% ipython --no-banner

In [1]: import numpy as np

In [2]: import numpy.linalg as la

In [3]: np.set_printoptions(suppress=True, linewidth=140)

In [4]: rd = lambda a: np.round(a, 2) + 0

In [5]: rng = np.random.default_rng(8669)

In [6]: M = np.triu(rng.random((2, 2)) < 1.2, 1).astype(int)

In [7]: M = M + M.T

In [8]: M
Out[8]: 
array([[0, 1],
       [1, 0]])

In [9]: M.sum(axis=0)
Out[9]: array([1, 1])

In [10]: np.argwhere(np.triu(M))
Out[10]: array([[0, 1]])

In [11]: np.trace(M @ M @ M) // 6
Out[11]: np.int64(0)

In [12]: L = np.diag(M.sum(axis=1)) - M

In [13]: rd(la.eigvalsh(L))
Out[13]: array([0., 2.])

In [14]: round(la.det(L[1:, 1:]))
Out[14]: 1

In [15]: vals, evecs = la.eig(M)

In [16]: M @ evecs[:, 0] - vals[0] * evecs[:, 0]
Out[16]: array([0., 0.])

In [17]: rd(np.sort(la.eigvals(M @ M)))
Out[17]: array([1., 1.])

In [18]: x0 = np.array([3, 1])

In [19]: M.T @ (M @ x0)
Out[19]: array([3, 1])

In [20]: 2 - la.matrix_rank(M - np.eye(2), tol=1e-8)
Out[20]: np.int64(1)

In [21]: [p for p in range(1, 25) if np.allclose(la.matrix_power(M, p), np.eye(2))]
Out[21]: [2, 4, 6, 8, 10, 12, 14, 16, 18, 20, 22, 24]

In [22]: rd(la.det(M))
Out[22]: np.float64(-1.0)

In [23]: rd(la.inv(M))
Out[23]: 
array([[0., 1.],
       [1., 0.]])

In [24]: idx = rng.permutation(2)

In [25]: idx
Out[25]: array([1, 0])

In [26]: M2 = M[idx][:, idx]

In [27]: rd(la.det(M2)), rd(la.det(M[idx]))
Out[27]: (np.float64(-1.0), np.float64(1.0))

In [28]: data = np.array([[0, 1, 1, 0], [1, 0, 0, 1], [1, 0, 0, 0], [0, 1, 0, 0]])

In [29]: data
Out[29]: 
array([[0, 1, 1, 0],
       [1, 0, 0, 1],
       [1, 0, 0, 0],
       [0, 1, 0, 0]])

In [30]: # symmetric

In [31]: M2 = la.inv(data)

In [32]: rd(la.det(data) * M2)
Out[32]: 
array([[ 0.,  0.,  1.,  0.],
       [ 0.,  0.,  0.,  1.],
       [ 1.,  0.,  0., -1.],
       [ 0.,  1., -1.,  0.]])

In [33]: (np.abs(M2) > 1e-9).astype(int)
Out[33]: 
array([[0, 0, 1, 0],
       [0, 0, 0, 1],
       [1, 0, 0, 1],
       [0, 1, 1, 0]])

In [34]: M2
Out[34]: 
array([[ 0.,  0.,  1.,  0.],
       [ 0.,  0.,  0.,  1.],
       [ 1., -0., -0., -1.],
       [-0.,  1., -1., -0.]])

In [35]: x0 = np.array([0, 1, 3, 3])

In [36]: rhs = M2 @ x0

In [37]: rhs
Out[37]: array([ 3.,  3., -3., -2.])

In [38]: rd(la.solve(M2.T, M2[2]))
Out[38]: array([0., 0., 1., 0.])

In [39]: rd(la.solve(M2, rhs + M2[:, 2]))
Out[39]: array([0., 1., 4., 3.])

In [40]: rd(la.solve(M2, -3 * rhs))
Out[40]: array([ 0., -3., -9., -9.])

In [41]: data @ data
Out[41]: 
array([[2, 0, 0, 1],
       [0, 2, 1, 0],
       [0, 1, 1, 0],
       [1, 0, 0, 1]])

In [42]: np.argwhere(np.triu(data))
Out[42]: 
array([[0, 1],
       [0, 2],
       [1, 3]])

In [43]: data.sum(axis=0)
Out[43]: array([2, 2, 1, 1])

In [44]: L = np.diag(data.sum(axis=1)) - data

In [45]: (la.eigvalsh(L) < 1e-8).sum()
Out[45]: np.int64(1)

In [46]: L @ np.ones(4)
Out[46]: array([0., 0., 0., 0.])
